% python3 -q
>>> import numpy as np
>>> from numpy import linalg as LA
>>> np.set_printoptions(suppress=True, linewidth=140)
>>> X = np.load("m.npy")
>>> print(X)
[[ -9.18   9.06   0.24  12.77 -14.05   7.41  10.95]
 [ -7.45   9.47  -2.17  11.5  -15.04   6.86  11.83]
 [ -8.37   6.59  -1.61  12.47 -12.85   7.15  14.56]
 [-10.05   2.98 -12.1   14.18   1.65   3.67  -7.14]
 [ -8.96   1.95  -9.93  13.19   0.98   4.55  -5.14]
 [ -7.98   1.82 -10.33  14.31   1.67   3.25  -5.49]
 [ -9.09  11.4    0.6   12.15 -14.82   5.67  13.46]
 [ 14.24   5.     7.02   0.3   -1.16 -21.97 -17.54]
 [ -9.02   2.47 -10.4   14.04   2.89   5.48  -7.42]
 [ 17.02   7.36   5.09   0.92  -2.72 -19.98 -15.57]
 [ -8.19   1.97 -10.31  12.32   2.73   4.53  -6.02]
 [ 16.79   6.76   5.73   1.42  -3.25 -18.74 -17.24]
 [ 15.99   7.34   5.91  -0.41  -2.9  -19.71 -17.28]
 [ -8.76   1.64 -11.79  13.67   0.8    3.37  -7.07]
 [ 15.85   8.3    5.58   0.2   -3.34 -21.86 -17.9 ]
 [ -8.02   2.43 -11.46  13.87   3.37   4.41  -5.71]
 [ -9.33   9.74  -0.64  12.3  -14.82   7.57  10.44]
 [-10.03  10.77  -0.12  12.04 -13.45   6.9   11.11]
 [ 15.15   6.31   5.67  -0.93  -3.41 -21.71 -16.7 ]
 [ -8.8    1.32 -12.35  14.44   2.48   3.38  -6.93]
 [ 15.17   5.71   4.78   0.42  -3.35 -20.51 -16.02]
 [ 15.27   6.06   5.3    0.26  -4.06 -21.14 -18.08]
 [ 16.63   6.92   5.24   0.77  -3.08 -21.2  -16.94]
 [ -7.41   9.47  -2.47  10.69 -12.34   7.24  13.47]
 [ -9.53   9.8   -1.32  13.51 -13.46   7.17  12.25]
 [-10.76   8.34  -0.1   10.79 -13.71   6.79  11.71]
 [ -7.14   1.35 -11.98  11.93   0.52   6.85  -4.8 ]
 [-10.51   8.55  -1.98  11.68 -14.07   7.84  11.19]
 [ -9.3    7.77  -1.08  12.44 -14.59   5.8   11.98]
 [-10.28   1.61 -11.1   14.3    2.63   4.26  -7.  ]
 [ -8.81   9.3   -2.19  11.29 -12.3    5.99  11.65]
 [ -9.02   8.06   0.03  12.32 -12.67   7.5   12.13]
 [ 14.83   6.57   4.05   1.09  -4.84 -19.32 -17.31]
 [ 15.64   8.64   7.37   0.48  -3.1  -19.72 -16.85]
 [ 16.35   5.91   5.32   0.45  -1.44 -21.77 -18.96]
 [ -9.89   9.8   -1.64  11.27 -13.2    6.8   10.87]
 [ -9.97   8.18  -1.45  11.24 -14.55   5.69  11.01]
 [ -8.81   8.83   0.9   11.21 -13.24   6.52  12.69]
 [-10.11   9.28   0.38  10.35 -14.21   6.07  12.95]
 [ -9.14   9.25  -1.51  11.55 -14.63   6.47  15.05]]
>>> cov = np.cov(X, rowvar=False)
>>> print(np.round(np.corrcoef(X[:, 4], X[:, 1])[0, 1], 2))
-0.88
>>> print(np.round(X.std(axis=0), 2))
[11.41  3.01  6.29  5.6   6.79 12.23 12.84]
>>> print(np.round(np.median(X, axis=0), 2))
[-8.78  7.35 -0.86 11.52 -3.74  5.02 -5.32]
>>> print(np.round(LA.eigvalsh(cov)[::-1], 2))
[476.08 105.02   1.36   1.     0.89   0.61   0.5 ]
>>> print(np.round(np.polyfit(X[:, 4], X[:, 1], 1), 2))
[-0.39  4.02]
>>> A = np.load("w.npy")
>>> print(A)
[[ -6  -7   1]
 [  0   0   0]
 [  0   0   0]
 [  0   0   0]
 [ -2 -14   8]
 [  4 -10   9]
 [  0  -3   2]
 [  0   0   0]
 [  0   0   0]
 [  0  -3   2]
 [  0   0   0]
 [  0   0   0]
 [  0  -3   2]
 [ -2 -17  10]
 [  0  -3   2]
 [  0   0   0]
 [  0   0   0]
 [  4 -10   9]
 [  0   0   0]
 [ -6  -7   1]
 [ -2 -14   8]
 [ -6 -10   3]
 [  4 -10   9]
 [ -6  -7   1]
 [  4  -7   7]
 [  0   0   0]
 [  0   0   0]
 [  0   0   0]
 [ -6  -7   1]
 [ -6  -7   1]
 [  0   0   0]]
>>> cov = np.cov(A, rowvar=False)
>>> print(np.round(np.corrcoef(A.T), 2))
[[ 1.    0.21  0.32]
 [ 0.21  1.   -0.86]
 [ 0.32 -0.86  1.  ]]
>>> print(np.median(A, axis=0))
[ 0. -3.  1.]
>>> print(cov.round(2))
[[  9.01   3.18   3.32]
 [  3.18  26.26 -15.37]
 [  3.32 -15.37  12.12]]
>>> print(np.argsort(-A.std(axis=0).round(6), kind="stable"))
[1 2 0]
>>> print(np.argwhere(np.triu(np.abs(np.corrcoef(A.T)) > 0.8, 1)))
[[1 2]]
>>> print(cov.shape)
(3, 3)
>>> print(np.round(np.polyfit(A[:, 0], A[:, 2], 1), 2))
[0.37 2.76]
>>> r0 = np.array([2, 2, -8])
>>> print(np.convolve(A[29], r0))
[-12 -26  36  58  -8]
>>> print(np.correlate(A[29], A[25], "full"))
[0 0 0 0 0]
>>> print(np.argsort(-LA.norm(A, axis=0).round(6), kind="stable")[:3])
[1 2 0]
>>> print(round(LA.norm(A, 2) / LA.norm(A), 2))
0.92
>>> print(round(np.log10(LA.cond(A))))
3
>>> print(LA.cond(A) > 100)
True
>>> E = np.array([[-2.95, -4.0, 3.0, 0.0],
...     [3.0, -4.95, 4.0, -5.0],
...     [2.0, -4.0, -2.95, 0.0],
...     [-3.0, -4.0, 3.0, 0.05]])
>>> x0 = np.array([2, 0, 3, 0])
>>> a = np.maximum(E @ x0, 0)
>>> print(np.round(np.maximum(E @ (3 * x0), 0), 2))
[ 9.3 54.   0.   9. ]
>>> print(a.round(2))
[ 3.1 18.   0.   3. ]
>>> cov = E.T @ E
>>> print(cov.round(2))
[[ 30.7    0.95 -11.75 -15.15]
 [  0.95  72.5  -32.    24.55]
 [-11.75 -32.    42.7  -19.85]
 [-15.15  24.55 -19.85  25.  ]]
>>> print(LA.matrix_rank(cov))
4
>>> print(np.round(LA.eigvalsh(cov)[::-1], 2) + 0)
[105.22  42.79  22.9    0.  ]
>>> print(np.trace(cov), (E ** 2).sum())
170.91 170.91
>>> print((E @ E.T).shape)
(4, 4)
>>> Uu, sv, Vh = LA.svd(E)
>>> print(np.argmax(sv[:-1] / (sv[1:] + 1e-6)) + 1)
3
>>> Y = Uu[:, :3] @ np.diag(sv[:3]) @ Vh[:3]
>>> print(round(LA.norm(E - Y) / LA.norm(E), 2))
0.0
>>> print(Y.round(2) + 0)
[[-2.95 -4.    3.    0.  ]
 [ 3.   -4.95  4.   -5.  ]
 [ 2.   -4.   -2.95  0.  ]
 [-3.   -4.    3.    0.05]]
>>> print(LA.matrix_rank(E, rtol=0.05))
3
>>> print(np.round(np.abs(E - Y).max(), 2))
0.0
>>> print(np.unique(Y.round(6), axis=0).shape)
(4, 4)
>>> print(np.abs(np.diag(LA.qr(Y)[1])) > 1e-9)
[ True  True  True False]
>>> print(LA.matrix_rank(E, rtol=0.1))
3
>>> M = np.loadtxt("dump.csv", delimiter=",")
>>> print(M)
[[ 0.9   0.3   1.7  -1.5   3.62 -0.9  -1.2  -0.1 ]
 [ 0.9   0.2  -0.2  -2.1  -3.25 -0.3   1.1   0.7 ]
 [ 1.4  -0.7   1.2  -0.3  -4.19  0.4   1.4   0.6 ]
 [ 0.   -1.3   0.4   0.1   2.06  1.7  -0.7  -1.  ]
 [ 1.4  -1.1  -0.6   1.8   1.24 -1.2  -0.4   0.8 ]
 [-1.8   0.7   0.6  -0.2   1.57 -0.5  -0.5   0.6 ]
 [-0.3   0.4  -1.2   0.2  -5.97 -0.2   2.   -0.6 ]
 [ 0.2   0.2   0.7   1.2   1.23  1.5  -0.4   0.3 ]
 [-1.4   0.4  -0.8   0.   -4.45  0.7   1.5  -1.2 ]
 [-0.9   0.6  -0.1  -0.7   0.06  1.9   0.    0.3 ]
 [ 0.1   0.    1.5   0.9  -2.41 -0.6   0.8  -0.1 ]
 [ 0.5   0.6  -1.1   0.8  -5.38  0.8   1.8  -1.  ]
 [-0.4   0.3  -0.2   0.9  -1.78 -0.3   0.6  -2.4 ]
 [ 1.2   1.6  -0.5   0.9  -4.86  0.9   1.6   0.1 ]
 [-0.4  -1.2   0.9   0.   -0.66  0.2   0.2   0.8 ]
 [-1.    0.6   1.6  -0.5  -3.89  0.6   1.3   0.2 ]
 [-0.7   1.4   0.4  -0.6   0.59  1.7  -0.2   0.4 ]
 [ 0.6  -0.4   0.4   0.6   3.06 -0.2  -1.   -0.1 ]
 [ 0.3   0.2   0.    0.5   0.84 -0.2  -0.3   0.4 ]
 [ 1.7   0.2   0.4  -0.1   1.8  -0.9  -0.6  -1.4 ]
 [ 0.2  -1.4  -1.6   1.4  -2.76 -1.9   0.9  -0.6 ]
 [ 0.2   0.2  -1.9  -0.3  -3.57  2.4   1.2  -0.3 ]
 [ 0.6  -0.3  -1.1   0.1   0.59 -0.3  -0.2   0.7 ]
 [-1.2  -0.9   1.8  -1.8  -2.08  0.1   0.7  -0.1 ]
 [ 0.7   1.   -0.2  -1.   -0.56 -0.1   0.2  -0.4 ]
 [-2.7  -0.1   1.5  -0.4   2.69 -1.3  -0.9  -0.4 ]
 [ 1.6  -1.1   0.8  -0.9   1.81 -0.7  -0.6   1.5 ]
 [-0.5  -1.2   0.3  -1.7  -0.38  0.3   0.1   0.  ]
 [ 1.4   0.2   0.1   0.2   0.67 -0.1  -0.2   0.1 ]
 [-0.2  -0.3   0.5   0.4  -2.41 -0.5   0.8  -0.3 ]
 [-1.8   1.4   0.7  -1.7   2.14 -0.6  -0.7  -1.8 ]
 [-1.2  -0.4   1.   -1.1  -0.34 -0.1   0.1   0.1 ]
 [-1.2  -1.8   2.    0.6   3.35 -0.8  -1.1  -1.  ]
 [-0.5  -2.1   1.1   0.1   0.85 -1.4  -0.3   1.4 ]
 [-1.2   0.4   1.8   1.4   2.1   0.8  -0.7   0.2 ]
 [-0.5  -1.   -0.1   0.7   1.48 -0.4  -0.5  -0.4 ]
 [-0.8  -1.1  -0.2   0.4   4.21 -0.8  -1.4  -1.4 ]
 [ 2.    0.4   2.    0.5  -0.38  0.6   0.1  -1.5 ]
 [-0.8   1.3  -1.3   0.8  -1.47 -1.    0.5   0.  ]]
>>> Xs = M - M.mean(axis=1)
Traceback (most recent call last):
  File "<python-input-51>", line 1, in <module>
    Xs = M - M.mean(axis=1)
         ~~^~~~~~~~~~~~~~~~
ValueError: operands could not be broadcast together with shapes (39,8) (39,) 
>>> Xs = M - M.mean(axis=0)
>>> Uu, sv, Vh = LA.svd(Xs, full_matrices=False)
>>> print(LA.matrix_rank(Xs))
8
>>> print(sv.round(2))
[17.96  7.29  6.4   6.28  5.09  4.98  4.27  0.08]
